$ python -q
>>> import numpy as np
>>> np.set_printoptions(precision=2, suppress=True, linewidth=120)
>>> A = np.loadtxt("layer0.csv", delimiter=",")
>>> A
array([[-0.34, -0.14, -0.75,  0.24, -0.29, -0.31,  0.2 , -0.16],
       [-0.21, -0.23, -0.03, -0.72,  0.31, -0.04,  0.53, -0.09],
       [ 0.39, -0.42, -0.07, -0.24, -0.62,  0.16,  0.09,  0.44],
       [ 0.51,  0.44, -0.56, -0.3 ,  0.11,  0.27, -0.11, -0.2 ],
       [-0.47, -0.06, -0.05, -0.45, -0.21,  0.12, -0.71, -0.1 ],
       [ 0.21, -0.61, -0.26,  0.11,  0.58, -0.09, -0.35,  0.17],
       [-0.26, -0.19, -0.09,  0.26,  0.07,  0.88,  0.17, -0.08],
       [-0.3 ,  0.38, -0.2 , -0.02,  0.2 ,  0.03,  0.03,  0.83]])
>>> th = np.radians(180)
>>> R = np.eye(8)
>>> R[1, 1] = R[2, 2] = np.cos(th)
>>> R[1, 2], R[2, 1] = -np.sin(th), np.sin(th)
>>> R.round(2) + 0
array([[ 1.,  0.,  0.,  0.,  0.,  0.,  0.,  0.],
       [ 0., -1.,  0.,  0.,  0.,  0.,  0.,  0.],
       [ 0.,  0., -1.,  0.,  0.,  0.,  0.,  0.],
       [ 0.,  0.,  0.,  1.,  0.,  0.,  0.,  0.],
       [ 0.,  0.,  0.,  0.,  1.,  0.,  0.,  0.],
       [ 0.,  0.,  0.,  0.,  0.,  1.,  0.,  0.],
       [ 0.,  0.,  0.,  0.,  0.,  0.,  1.,  0.],
       [ 0.,  0.,  0.,  0.,  0.,  0.,  0.,  1.]])
>>> Y = A @ R.T
>>> round(float(np.linalg.det(R)), 2), np.trace(R)
(1.0, np.float64(4.0))
>>> x = np.array([2, -3, 1, 7, -8, -7, 4, -9])
>>> rhs = A @ x
>>> print(rhs)
[  7.39  -4.04   0.45  -4.42  -5.03  -4.18  -3.53 -11.28]
>>> print(np.linalg.solve(A, rhs + A[:, 7]))
[ 2. -3.  1.  7. -8. -7.  4. -8.]
>>> print(np.linalg.solve(A, rhs))
[ 2. -3.  1.  7. -8. -7.  4. -9.]
>>> np.round(np.linalg.solve(A, A[:, 3]), 2) + 0
array([0., 0., 0., 1., 0., 0., 0., 0.])
>>> rng = np.random.default_rng(401633)
>>> idx = rng.permutation(8)
>>> idx
array([1, 6, 3, 7, 5, 2, 4, 0])
>>> Y = A[idx][:, idx]
>>> Y
array([[-0.23,  0.53, -0.72, -0.09, -0.04, -0.03,  0.31, -0.21],
       [-0.19,  0.17,  0.26, -0.08,  0.88, -0.09,  0.07, -0.26],
       [ 0.44, -0.11, -0.3 , -0.2 ,  0.27, -0.56,  0.11,  0.51],
       [ 0.38,  0.03, -0.02,  0.83,  0.03, -0.2 ,  0.2 , -0.3 ],
       [-0.61, -0.35,  0.11,  0.17, -0.09, -0.26,  0.58,  0.21],
       [-0.42,  0.09, -0.24,  0.44,  0.16, -0.07, -0.62,  0.39],
       [-0.06, -0.71, -0.45, -0.1 ,  0.12, -0.05, -0.21, -0.47],
       [-0.14,  0.2 ,  0.24, -0.16, -0.31, -0.75, -0.29, -0.34]])
>>> np.round(np.trace(Y), 2)
np.float64(-0.24)
>>> print(np.sort(np.abs(np.linalg.eigvals(Y))))
[1. 1. 1. 1. 1. 1. 1. 1.]
>>> np.diag(Y)
array([-0.23,  0.17, -0.3 ,  0.83, -0.09, -0.07, -0.21, -0.34])
>>> print(np.allclose(Y, A))
False
>>> x = np.array([1, 2, 4, 1, 2, 1, 1, 5])
>>> rhs = A @ x
>>> b, lr = np.zeros(8), 1 / np.linalg.norm(A, 2) ** 2
>>> for i in range(200):
...     b -= lr * A.T @ (A @ b - rhs)
...     if i % 50 == 0: print(i, round(np.linalg.norm(A @ b - rhs), 2))
... 
0 0.0
50 0.0
100 0.0
150 0.0
>>> round(np.linalg.cond(A), 2)
np.float64(1.0)
>>> np.linalg.svd(A, compute_uv=False)
array([1., 1., 1., 1., 1., 1., 1., 1.])
>>> np.round(A @ A.T, 2) + 0
array([[1., 0., 0., 0., 0., 0., 0., 0.],
       [0., 1., 0., 0., 0., 0., 0., 0.],
       [0., 0., 1., 0., 0., 0., 0., 0.],
       [0., 0., 0., 1., 0., 0., 0., 0.],
       [0., 0., 0., 0., 1., 0., 0., 0.],
       [0., 0., 0., 0., 0., 1., 0., 0.],
       [0., 0., 0., 0., 0., 0., 1., 0.],
       [0., 0., 0., 0., 0., 0., 0., 1.]])
>>> round(float(A[:, 2] @ A[:, 5]), 2)
-0.0
>>> np.round(A.T @ A, 2) + 0
array([[1., 0., 0., 0., 0., 0., 0., 0.],
       [0., 1., 0., 0., 0., 0., 0., 0.],
       [0., 0., 1., 0., 0., 0., 0., 0.],
       [0., 0., 0., 1., 0., 0., 0., 0.],
       [0., 0., 0., 0., 1., 0., 0., 0.],
       [0., 0., 0., 0., 0., 1., 0., 0.],
       [0., 0., 0., 0., 0., 0., 1., 0.],
       [0., 0., 0., 0., 0., 0., 0., 1.]])
>>> arr = np.load("mat.npy")
>>> arr
array([[ 6,  3, -2, -1, -2,  3,  3,  3],
       [-2, -1, -2,  0,  3,  3,  3, -2],
       [-4, -2, -1,  2, -1,  2,  3, -1],
       [-6, -3, -3,  3,  1,  2,  3,  2],
       [-6, -3, -3,  3,  2,  3, -1, -2],
       [ 6,  3,  0,  3, -3,  0,  3, -2],
       [-2, -1,  0,  0,  2,  2, -1, -3]])
>>> th = np.radians(180)
>>> R = np.eye(8)
>>> R[5, 5] = R[1, 1] = np.cos(th)
>>> R[5, 1], R[1, 5] = -np.sin(th), np.sin(th)
>>> R.round(2) + 0
array([[ 1.,  0.,  0.,  0.,  0.,  0.,  0.,  0.],
       [ 0., -1.,  0.,  0.,  0.,  0.,  0.,  0.],
       [ 0.,  0.,  1.,  0.,  0.,  0.,  0.,  0.],
       [ 0.,  0.,  0.,  1.,  0.,  0.,  0.,  0.],
       [ 0.,  0.,  0.,  0.,  1.,  0.,  0.,  0.],
       [ 0.,  0.,  0.,  0.,  0., -1.,  0.,  0.],
       [ 0.,  0.,  0.,  0.,  0.,  0.,  1.,  0.],
       [ 0.,  0.,  0.,  0.,  0.,  0.,  0.,  1.]])
>>> Y = arr @ R.T
>>> Y.round(2) + 0
array([[ 6., -3., -2., -1., -2., -3.,  3.,  3.],
       [-2.,  1., -2.,  0.,  3., -3.,  3., -2.],
       [-4.,  2., -1.,  2., -1., -2.,  3., -1.],
       [-6.,  3., -3.,  3.,  1., -2.,  3.,  2.],
       [-6.,  3., -3.,  3.,  2., -3., -1., -2.],
       [ 6., -3.,  0.,  3., -3.,  0.,  3., -2.],
       [-2.,  1.,  0.,  0.,  2., -2., -1., -3.]])
>>> np.allclose(np.linalg.norm(arr, axis=1), np.linalg.norm(Y, axis=1))
True
>>> u = np.array([2, 2])
>>> print(np.cross(arr[0, :3], arr[3, :3]))
[-15  30   0]
>>> np.correlate(arr[0], arr[3], "full")
array([ 12,  24,  17,   4,  10, -13, -23, -23,   3,  39,  15,   3, -36, -27, -18])
>>> Y = arr / np.sqrt((arr ** 2).mean(axis=1, keepdims=True))
>>> np.linalg.norm(Y, axis=1)
array([2.83, 2.83, 2.83, 2.83, 2.83, 2.83, 2.83])
>>> Y = np.array([[7, 0], [9, 0]])
>>> cent = np.array([[0, 0], [-2, -3]])
>>> feats = np.kron(Y, cent)
>>> feats
array([[  0,   0,   0,   0],
       [-14, -21,   0,   0],
       [  0,   0,   0,   0],
       [-18, -27,   0,   0]])
>>> Uu, sigma, Vt = np.linalg.svd(feats)
>>> sigma.round(2) + 0
array([41.11,  0.  ,  0.  ,  0.  ])
>>> Y = Uu[:, :1] @ np.diag(sigma[:1]) @ Vt[:1]
>>> np.round(np.linalg.norm(feats - Y, 2), 2), round(float(sigma[1]), 2)
(np.float64(0.0), 0.0)
>>> round(float(np.abs(feats - Y).max()), 2)
0.0
>>> print(round(np.linalg.norm(feats - Y) / np.linalg.norm(feats), 2))
0.0
>>> np.sort(np.linalg.eigvals(feats))
array([-21.,   0.,   0.,   0.])
>>> feats @ feats
array([[  0,   0,   0,   0],
       [294, 441,   0,   0],
       [  0,   0,   0,   0],
       [378, 567,   0,   0]])
>>> np.linalg.matrix_rank(feats - feats[0, 0] * np.eye(4))
np.int64(1)
>>> cent = np.sign(np.array([[2, 3, 3, 1], [-1, 3, 0, -1], [3, -3, -1, 0], [1, -1, 3, -1]]))
>>> Y = (np.tril(cent, -1) + np.eye(4)) @ (np.triu(cent, 1) + np.eye(4))
>>> evals = np.array([2, 1, 3, 1])
>>> mat = np.rint(Y * evals @ np.linalg.inv(Y)) + 0
>>> print(mat)
[[ 1.  0.  3. -2.]
 [ 0.  1. -3.  2.]
 [ 0.  2.  6. -2.]
 [ 0.  2.  5. -1.]]
>>> x = np.array([-2, 0, -3, 0])
>>> rhs = mat @ x
>>> b, lr = np.zeros(4), 1 / np.linalg.norm(mat, 2) ** 2
>>> for i in range(150):
...     b -= lr * mat.T @ (mat @ b - rhs)
...     if i % 50 == 0: print(i, round(np.linalg.norm(mat @ b - rhs), 2))
... 
0 1.36
50 0.84
100 0.65
>>> round(float(np.linalg.cond(mat)), 2)
36.54
>>> th = np.deg2rad(36)
>>> E = np.eye(4)
>>> E[np.ix_([3, 0], [3, 0])] = [[np.cos(th), -np.sin(th)], [np.sin(th), np.cos(th)]]
>>> E
array([[ 0.81,  0.  ,  0.  ,  0.59],
       [ 0.  ,  1.  ,  0.  ,  0.  ],
       [ 0.  ,  0.  ,  1.  ,  0.  ],
       [-0.59,  0.  ,  0.  ,  0.81]])
>>> x = np.array([-2, -1, 2, -1])
>>> h1 = np.maximum(E @ x, 0)
>>> h1
array([0.  , 0.  , 2.  , 0.37])
>>> np.maximum(E @ x, 0) - np.maximum(-E @ x, 0)
array([-2.21, -1.  ,  2.  ,  0.37])
>>> np.flatnonzero(h1 > 1e-9)
array([2, 3])
>>> print(np.maximum(E @ (3 * x), 0))
[0.  0.  6.  1.1]
>>> idx = rng.permutation(4)
>>> Y = E[:, idx] * rng.choice([-1, 1], 4)
>>> Y
array([[ 0.81,  0.  , -0.59, -0.  ],
       [ 0.  ,  0.  , -0.  , -1.  ],
       [ 0.  ,  1.  , -0.  , -0.  ],
       [-0.59,  0.  , -0.81, -0.  ]])
>>> Uu, _, Vt = np.linalg.svd(E.T @ Y)
>>> idx
array([0, 2, 3, 1])
>>> x = np.array([1, 3, 0, 0])
>>> rhs = E @ x
>>> b, lr = np.zeros(4), 1 / np.linalg.norm(E, 2) ** 2
>>> for i in range(150):
...     b -= lr * E.T @ (E @ b - rhs)
...     if i % 50 == 0: print(i, round(np.linalg.norm(E @ b - rhs), 2))
... 
0 0.0
50 0.0
100 0.0
>>> b.round(2) + 0
array([1., 3., 0., 0.])
>>> np.round(np.linalg.cond(E), 2)
np.float64(1.0)
